In [1]: import numpy as np

In [2]: np.set_printoptions(precision=2, suppress=True, linewidth=120)

In [3]: tidy = lambda a: np.round(a, 2) + 0

In [4]: X = np.loadtxt("a.csv", delimiter=",")

In [5]: X
Out[5]: 
array([[  8.2 ,  -0.71,   4.67,  -1.56,  -4.15,  -7.63, -15.22,  -1.01],
       [  2.95,   6.12,  -9.62,   4.69,   9.11,   5.74, -10.78,  -2.67],
       [ -6.75,   6.61, -10.15,   7.05,  -5.59,  -8.8 ,  -3.16,  -6.27],
       [ 11.12,  -8.01,   1.99,  -0.95,   5.54,  -5.73,   8.5 ,   8.47],
       [ -3.06,   6.23,  -1.43, -15.27,  -5.06,  -0.82,   9.1 ,   2.76],
       [-12.07,  -5.26,  -2.17,  -2.73,   3.39,  12.75,   6.19,  -1.42],
       [  8.4 ,  11.5 ,   3.1 ,  -4.34,   8.05,  -5.96,   0.63,  -8.25],
       [  3.11,   2.35,   1.75,  -0.52,   6.6 ,  17.03,   5.23,   4.55],
       [  7.3 ,  -3.77,   7.56,   9.4 ,  -7.48,  -0.64,  11.23,   2.15],
       [ -6.  ,  -2.05,   3.1 ,   3.26,  12.83, -10.18,   4.66,   7.04],
       [ -9.47,  -5.5 ,  -1.37,  -7.74,   0.54,  -9.12, -11.23,   2.97],
       [ -3.32,   7.78,  15.92,  -3.2 ,  -7.72,  -0.04,  -1.4 ,   1.8 ],
       [-12.35,   5.52,   3.02, -10.27,  -7.36,  -2.  ,  -4.68,   4.74],
       [ 10.04,  -4.6 ,  -1.07,   9.22,  -1.18,  -3.01,  13.27,  -2.29],
       [  5.93,  -6.76,  -0.96,   4.7 ,  -9.05, -10.49,  -9.06,  -4.68],
       [  7.43,   3.21,   7.67,  -5.53,   1.49,  -2.68, -14.63,  -4.66],
       [ -0.64,   6.29,   8.42,   6.85,   2.27,   0.49,   9.89,  11.79],
       [ -0.55,   0.01,   6.95,  -2.  ,   0.01,  15.56,  -7.4 ,   7.11],
       [  9.31,   2.22,   5.37,  -5.04,   6.89,  -1.8 ,  -4.52, -13.53],
       [  3.33,  -9.24,   4.25,   2.81, -11.2 , -12.1 ,   1.26,  -1.99],
       [ 10.07,   7.52,  11.45,  -6.37,   1.28,  -7.44,   1.99,   3.06],
       [ -9.9 ,   5.54,  -9.25,  -3.34,   4.37,   8.09,   8.82,   3.49]])

In [6]: C2 = np.cov(X, rowvar=False)

In [7]: np.argwhere(np.triu(np.abs(np.corrcoef(X.T)) > 0.8, 1))
Out[7]: array([], shape=(0, 2), dtype=int64)

In [8]: np.argsort(-X.std(axis=0).round(6), kind="stable")
Out[8]: array([6, 5, 0, 4, 2, 3, 1, 7])

In [9]: tidy(X.std(axis=0))
Out[9]: array([7.65, 5.86, 6.42, 6.26, 6.49, 8.21, 8.54, 5.82])

In [10]: print(tidy(np.corrcoef(X[:, 0], X[:, 6])[0, 1]))
-0.02

In [11]: cen = X - X.mean(axis=0)

In [12]: evecs = np.linalg.svd(cen)[2][:7]

In [13]: Y = cen - cen @ evecs.T @ evecs

In [14]: print(tidy(np.diag(evecs.T @ evecs)))
[0.8  0.95 0.71 0.97 0.93 1.   0.99 0.65]

In [15]: print(tidy((cen @ evecs.T).std(axis=0)))
[10.1   8.92  7.62  7.18  6.1   5.31  4.62]

In [16]: np.linalg.norm(Y, axis=1).round(6).argmax()
Out[16]: np.int64(5)

In [17]: tidy(Y.std(axis=0))
Out[17]: array([1.53, 0.73, 1.83, 0.61, 0.91, 0.01, 0.36, 2.01])

In [18]: rng = np.random.default_rng(34)

In [19]: Y = X + rng.integers(-2, 3, (22, 7)) @ rng.integers(-2, 3, (7, 8))

In [20]: print(tidy(Y))
[[ 10.2    8.29   8.67  -9.56   0.85 -15.63 -15.22  10.99]
 [  2.95   1.12 -11.62   8.69   8.11  12.74 -14.78  -2.67]
 [ -8.75   6.61 -12.15   3.05  -2.59 -13.8   -2.16  -8.27]
 [ 13.12 -12.01  -2.01  -3.95   2.54   5.27  12.5    8.47]
 [-16.06   3.23   9.57 -25.27  -8.06  -2.82   6.1   -6.24]
 [-18.07  -5.26  -3.17 -10.73   8.39   4.75   2.19   0.58]
 [  5.4   14.5    7.1  -17.34  12.05  -6.96   0.63 -11.25]
 [  4.11   9.35   4.75   4.48   2.6   13.03   2.23   9.55]
 [ 15.3   -2.77   3.56  23.4   -8.48  -0.64  15.23  -3.85]
 [ -7.     0.95   3.1   -1.74  10.83  -8.18   0.66  20.04]
 [ -7.47  -6.5   -5.37 -12.74  -2.46   1.88 -10.23   6.97]
 [  5.68  11.78  10.92   6.8   -8.72   1.96   0.6    2.8 ]
 [-15.35  -0.48   5.02 -12.27  -7.36   1.    -2.68  -0.26]
 [  4.04  -3.6   12.93   7.22  -6.18  -7.01  15.27  -2.29]
 [  1.93  -6.76  -0.96  -0.3  -15.05  -5.49 -12.06   3.32]
 [  7.43   0.21  10.67 -10.53   4.49  -0.68 -10.63  -6.66]
 [  5.36   6.29   1.42   9.85   0.27   8.49  11.89  13.79]
 [  1.45   4.01  12.95  -2.    -4.99  19.56  -4.4    7.11]
 [ 12.31   2.22  -4.63  -4.04   6.89   1.2   -7.52  -2.53]
 [  3.33 -16.24   3.25  10.81  -8.2  -14.1    0.26  -1.99]
 [ -1.93   2.52  18.45 -15.37  -0.72  -9.44  -3.01   7.06]
 [-12.9    6.54  -7.25 -12.34   2.37  11.09  10.82   0.49]]

In [21]: print(np.linalg.matrix_rank(Y - X, tol=1e-8))
7

In [22]: Y = np.c_[X[:, :7] @ np.array([[-3, -3, 0, -2, 0, 0, 2],
    ...:     [-3, 1, 3, -3, -3, 0, 1],
    ...:     [-2, 0, 1, 0, 2, -1, -2],
    ...:     [2, 0, 3, 0, 3, 0, 0],
    ...:     [-3, 0, 3, -2, -1, 3, -2],
    ...:     [3, 3, 1, 0, 3, -2, -2],
    ...:     [1, 3, 2, -3, -1, -2, 1]]), np.array([-3, 5, 5, 2, 2, 5, 1, -2, 3, -4, 4, 4, -3, 4, 5, -5, 1, 2, -5, -5, -3, -2])]

In [23]: tidy(Y)
Out[23]: 
array([[ -60.59,  -93.86,  -52.66,   39.69,    3.27,   28.58,   14.69,   -3.  ],
       [ -19.48,  -17.85,   34.32,  -10.14,   -4.64,   47.03,   -9.22,    5.  ],
       [  22.03,   -9.02,   -1.06,   14.33,  -36.63,   17.3 ,   39.03,    5.  ],
       [ -40.52,  -33.06,    3.  ,  -34.79,   -6.07,    9.09,   19.13,    2.  ],
       [ -15.37,   40.25,  -26.35,  -29.75,  -73.86,  -30.31,   23.83,    2.  ],
       [  85.14,   87.77,    9.16,   14.57,   31.92,  -25.54,  -51.15,    5.  ],
       [-115.98,  -29.69,   44.03,  -69.29,  -67.88,   31.71,   18.55,    1.  ],
       [  15.6 ,   59.8 ,   54.53,  -42.16,   34.15,  -26.47,  -36.96,   -2.  ],
       [  24.84,    6.1 ,   23.83,  -22.02,   48.96,  -51.18,   23.18,    3.  ],
       [ -39.9 ,   -0.61,   44.36,  -21.49,  -25.9 ,   46.43,  -20.89,   -4.  ],
       [  -8.04,  -38.14,  -71.05,   68.05,  -26.13,   43.69,  -15.77,    4.  ],
       [ -29.98,   13.42,    3.66,    2.94,    7.9 ,  -36.2 ,  -16.58,    4.  ],
       [   5.31,   22.53,  -44.67,   36.9 ,  -35.29,  -11.74,  -11.18,   -3.  ],
       [  12.04,   -3.94,   32.78,  -43.73,   18.2 ,  -22.99,   39.27,    4.  ],
       [   0.43,  -83.2 ,  -62.9 ,   53.7 ,   19.1 ,   12.91,   37.04,    5.  ],
       [ -85.46,  -71.01,  -26.76,   16.42,   -5.78,   31.42,   -9.52,   -5.  ],
       [ -15.54,   39.35,   74.92,  -51.8 ,    7.83,  -22.37,   -7.46,    1.  ],
       [  22.97,   26.14,    1.77,   23.25,   61.94,  -23.24,  -53.53,    2.  ],
       [ -86.  ,  -44.67,    6.74,  -25.5 ,  -18.81,   27.94,   -4.6 ,   -5.  ],
       [  13.41,  -51.75,  -58.22,   39.68,   18.29,  -16.17,   36.78,   -5.  ],
       [-112.58,  -39.04,   15.28,  -51.23,  -44.36,    3.29,   19.07,   -3.  ],
       [  44.88,   85.97,   36.19,  -32.02,  -34.06,  -11.46,  -11.86,   -2.  ]])

In [24]: tidy(np.linalg.lstsq(X, Y[:, 0])[0])
Out[24]: array([-3., -3., -2.,  2., -3.,  3.,  1.,  0.])

In [25]: x0 = np.array([1, 0, 0, 2, 0, 0, 3, 0])

In [26]: np.linalg.norm(Y @ x0) <= np.linalg.norm(Y, 2) * np.linalg.norm(x0) + 1e-9
Out[26]: np.True_

In [27]: data = np.loadtxt("block7.csv", delimiter=",")

In [28]: data
Out[28]: 
array([[-1.6 , -0.1 , -4.81,  0.1 ,  0.5 ],
       [-0.3 , -1.7 , -0.89, -0.9 , -1.1 ],
       [ 1.8 , -0.2 ,  5.43,  1.7 ,  0.  ],
       [ 0.  , -1.2 , -0.01,  0.8 , -0.2 ],
       [-0.4 ,  0.6 , -1.2 , -0.8 ,  0.2 ],
       [-0.3 ,  1.4 , -0.92, -0.9 ,  1.  ],
       [-1.2 , -0.5 , -3.59, -2.3 , -1.1 ],
       [ 0.2 ,  0.2 ,  0.58,  0.6 , -1.3 ],
       [-1.1 ,  0.9 , -3.31, -0.6 , -0.9 ],
       [ 0.2 , -0.7 ,  0.59,  0.8 ,  0.2 ],
       [ 1.7 , -1.1 ,  5.07,  0.7 , -0.2 ],
       [ 1.1 , -0.3 ,  3.27,  0.4 , -0.8 ],
       [-0.4 ,  2.3 , -1.19, -0.4 ,  1.4 ],
       [ 0.2 ,  1.  ,  0.59, -0.2 , -0.1 ],
       [-1.7 ,  0.9 , -5.09, -0.7 , -2.2 ],
       [ 1.5 ,  1.1 ,  4.54, -1.1 ,  1.1 ],
       [-0.1 ,  0.4 , -0.29, -1.5 , -1.5 ],
       [ 0.  , -0.6 , -0.01,  0.1 ,  0.3 ],
       [-1.7 , -0.7 , -5.09, -0.5 , -1.8 ],
       [ 0.  , -0.3 ,  0.  ,  0.6 ,  1.6 ],
       [ 0.  ,  0.3 ,  0.05, -0.3 ,  1.3 ]])

In [29]: [round(float(x), 2) for x in np.linalg.svd(data, compute_uv=False)[:3]]
Out[29]: [14.85, 5.26, 4.14]

In [30]: round(np.log10(np.linalg.cond(data)))
Out[30]: 3

In [31]: cent = data[[19, 2]].astype(float)

In [32]: for _ in range(3):
    ...:     z = np.linalg.norm(data[:, None] - cent, axis=-1).argmin(axis=1)
    ...:     cent = np.array([data[z == j].mean(axis=0) for j in range(2)])
    ...: 

In [33]: z
Out[33]: array([0, 0, 1, 0, 0, 0, 0, 0, 0, 0, 1, 1, 0, 0, 0, 1, 0, 0, 0, 0, 0])

In [34]: tidy(cent)
Out[34]: 
array([[-0.48,  0.13, -1.45, -0.36, -0.22],
       [ 1.52, -0.12,  4.58,  0.42,  0.03]])

In [35]: print(tidy(cent[1] @ cent[0]))
-7.53

In [36]: print(tidy(np.linalg.norm(cent, 2)))
5.09

In [37]: tidy(np.linalg.norm(cent, 1)), tidy(np.linalg.norm(cent, np.inf))
Out[37]: (np.float64(6.02), np.float64(6.68))

In [38]: tidy(np.linalg.norm(cent, axis=1))
Out[38]: array([1.59, 4.85])

In [39]: tidy(np.linalg.norm(cent, "nuc"))
Out[39]: np.float64(5.39)

In [40]: np.linalg.norm(cent, axis=1).argmax()
Out[40]: np.int64(1)

In [41]: tidy(np.linalg.norm(cent) ** 2 / np.linalg.norm(cent, 2) ** 2)
Out[41]: np.float64(1.0)

In [42]: tidy(np.linalg.norm(cent, axis=0))
Out[42]: array([1.6 , 0.18, 4.8 , 0.56, 0.22])

In [43]: mat = np.loadtxt("dump.csv", delimiter=",")

In [44]: mat
Out[44]: 
array([[-29.54,  28.06,  35.42,  42.06,  39.71,  44.76, -15.05,  -5.88],
       [-29.06,  29.97,  34.74,  40.59,  39.08,  44.99, -15.57,  -3.69],
       [-31.05,  29.42,  32.61,  39.85,  41.74,  45.35, -14.37,  -4.9 ],
       [-28.74,  28.79,  35.77,  41.02,  40.63,  44.47, -15.39,  -4.58],
       [-27.8 ,  30.89,  34.67,  41.16,  42.79,  46.3 , -12.91,  -5.22],
       [-27.8 ,  29.48,  33.99,  41.06,  40.89,  46.45, -15.62,  -4.95],
       [-28.29,  31.75,  32.73,  40.95,  41.47,  44.21, -14.91,  -5.59],
       [-29.64,  31.31,  34.72,  39.17,  38.95,  44.32, -15.43,  -4.45],
       [-28.17,  29.28,  34.41,  42.12,  38.55,  46.2 , -14.85,  -4.85],
       [-29.88,  31.42,  35.18,  41.29,  41.7 ,  45.02, -14.14,  -3.33],
       [-29.27,  29.67,  34.74,  39.76,  39.03,  44.82, -15.43,  -4.67],
       [-29.55,  31.71,  35.  ,  40.89,  39.89,  45.39, -15.61,  -4.81],
       [-29.84,  31.16,  35.33,  39.31,  40.18,  43.48, -14.21,  -5.78],
       [-28.64,  29.05,  34.68,  40.64,  40.3 ,  44.58, -14.89,  -3.03],
       [-32.08,  29.44,  36.01,  39.62,  39.61,  44.18, -16.16,  -4.59],
       [-30.45,  29.91,  33.92,  39.53,  39.23,  45.43, -15.36,  -5.12],
       [-29.82,  29.72,  34.98,  40.78,  41.79,  43.25, -14.11,  -5.22],
       [-30.24,  29.86,  34.43,  39.22,  39.7 ,  44.17, -15.11,  -4.93],
       [-29.23,  32.58,  34.27,  39.99,  39.54,  45.96, -13.05,  -6.69],
       [-30.18,  32.07,  33.8 ,  39.85,  39.88,  45.54, -14.8 ,  -3.77],
       [-30.82,  29.4 ,  35.22,  38.95,  40.23,  46.36, -13.52,  -5.13],
       [-30.16,  28.51,  35.06,  41.5 ,  40.62,  44.65, -14.79,  -4.11],
       [-29.48,  29.49,  34.83,  39.72,  39.18,  44.97, -13.42,  -5.79],
       [-30.02,  28.66,  35.18,  41.86,  39.85,  44.08, -13.82,  -5.41],
       [-29.15,  31.32,  35.59,  39.44,  39.27,  45.86, -14.61,  -4.37],
       [-30.26,  29.74,  36.26,  39.47,  40.94,  43.16, -15.13,  -4.33],
       [-30.61,  28.73,  33.65,  38.79,  39.53,  43.71, -14.72,  -6.98],
       [-28.32,  27.93,  34.41,  40.09,  40.96,  44.47, -16.29,  -4.2 ],
       [-30.07,  30.31,  36.15,  39.8 ,  41.08,  43.68, -14.92,  -5.99]])

In [45]: cen = data - data.mean(axis=0)

In [46]: U, s, Vh = np.linalg.svd(cen, full_matrices=False)

In [47]: tidy(cen.mean(axis=0))
Out[47]: array([0., 0., 0., 0., 0.])

In [48]: print(tidy(np.abs(Vh[-1])))
[0.95 0.   0.32 0.   0.  ]

In [49]: print(tidy((s ** 2).sum() ** 2 / (s ** 4).sum()))
1.5

In [50]: np.abs(Vh[0]).argmax()
Out[50]: np.int64(2)

In [51]: tidy(s)
Out[51]: array([14.76,  5.26,  4.03,  2.92,  0.03])

In [52]: tidy(Vh[0] * np.sign(Vh[0, np.abs(Vh[0]).argmax()]))
Out[52]: array([ 0.31, -0.04,  0.93,  0.15,  0.13])
